$ python -q
>>> import numpy as np
>>> import numpy.linalg as la
>>> np.set_printoptions(precision=2, suppress=True, linewidth=160, sign=" ")
>>> data = np.load("w.npy")
>>> data
array([[-2, -2, -2,  2],
       [ 1, -1,  1, -3],
       [-2, -2, -2,  2]])
>>> rng = np.random.default_rng(349709)
>>> M2 = data + rng.integers(-2, 3, (3, 2)) @ rng.integers(-2, 3, (2, 4))
>>> M2
array([[ 0,  0, -4, -2],
       [ 0, -3,  3,  0],
       [-4, -4,  0,  6]])
>>> la.matrix_rank(M2 - data, tol=1e-8)
np.int64(2)
>>> np.abs(M2 - data).sum(axis=1)
array([ 10,   8,  10])
>>> np.round(la.svd(M2 - data, compute_uv=False), 2) + 0
array([ 8.57,  0.74,  0.  ])
>>> J = rng.normal(size=(12, 3)) + 5 * np.array([3, 0, 3])
>>> J
array([[15.03, -0.53, 17.05],
       [13.89,  0.44, 15.38],
       [14.32, -1.33, 14.01],
       [15.07, -0.07, 15.76],
       [15.09, -1.09, 14.32],
       [16.03,  1.72, 16.34],
       [14.98,  1.52, 13.76],
       [14.65, -0.57, 13.08],
       [15.22, -0.47, 14.06],
       [15.89,  0.06, 15.38],
       [15.08,  0.75, 14.49],
       [14.54,  1.87, 14.02]])
>>> Ac = J - J.mean(axis=1)
Traceback (most recent call last):
  File "<python-input-13>", line 1, in <module>
    Ac = J - J.mean(axis=1)
         ~~^~~~~~~~~~~~~~~~
ValueError: operands could not be broadcast together with shapes (12,3) (12,) 
>>> Ac = J - J.mean(axis=0)
>>> left, sig, Vh = la.svd(Ac, full_matrices=False)
>>> np.abs(Vh[0]).argmax()
np.int64(2)
>>> (np.sign(left[:, 0]) == np.sign(left[0, 0])).astype(int)
array([ 1,  1,  0,  1,  0,  1,  0,  0,  0,  1,  0,  0])
>>> np.searchsorted(np.cumsum(sig ** 2) / (sig ** 2).sum(), 0.9) + 1
np.int64(2)
>>> Ac = J - J.mean(axis=0)
>>> vecs = la.svd(Ac)[2][:1]
>>> M2 = Ac - Ac @ vecs.T @ vecs
>>> np.cov(Ac @ vecs.T, rowvar=False)
array( 1.5)
>>> M2.std(axis=0)
array([ 0.5 ,  0.92,  0.43])
>>> mat = np.load("out19.npy")
>>> mat
array([[ 3., -1.,  0.,  2., -3.],
       [-1.,  3.,  0., -2.,  3.],
       [ 0.,  0.,  2.,  0.,  0.],
       [ 2., -2.,  0.,  6., -6.],
       [-3.,  3.,  0., -6., 11.]])
>>> vec = np.array([-9, -4, 1])
>>> y = J @ vec
>>> y
array([-116.12, -111.36, -109.61, -119.59, -117.16, -134.84, -127.19, -116.47, -121.05, -127.85, -124.24, -124.36])
>>> la.solve(J.T @ J, J.T @ y)
array([-9., -4.,  1.])
>>> la.lstsq(J, y)[0]
array([-9., -4.,  1.])
>>> y = y + 0.05 * rng.normal(size=12)
>>> y
array([-116.09, -111.35, -109.67, -119.53, -117.2 , -134.85, -127.18, -116.46, -121.03, -127.94, -124.27, -124.36])
>>> b, *_ = la.lstsq(J, y)
>>> np.round(J.T @ (y - J @ b), 2) + 0
array([ 0.,  0.,  0.])
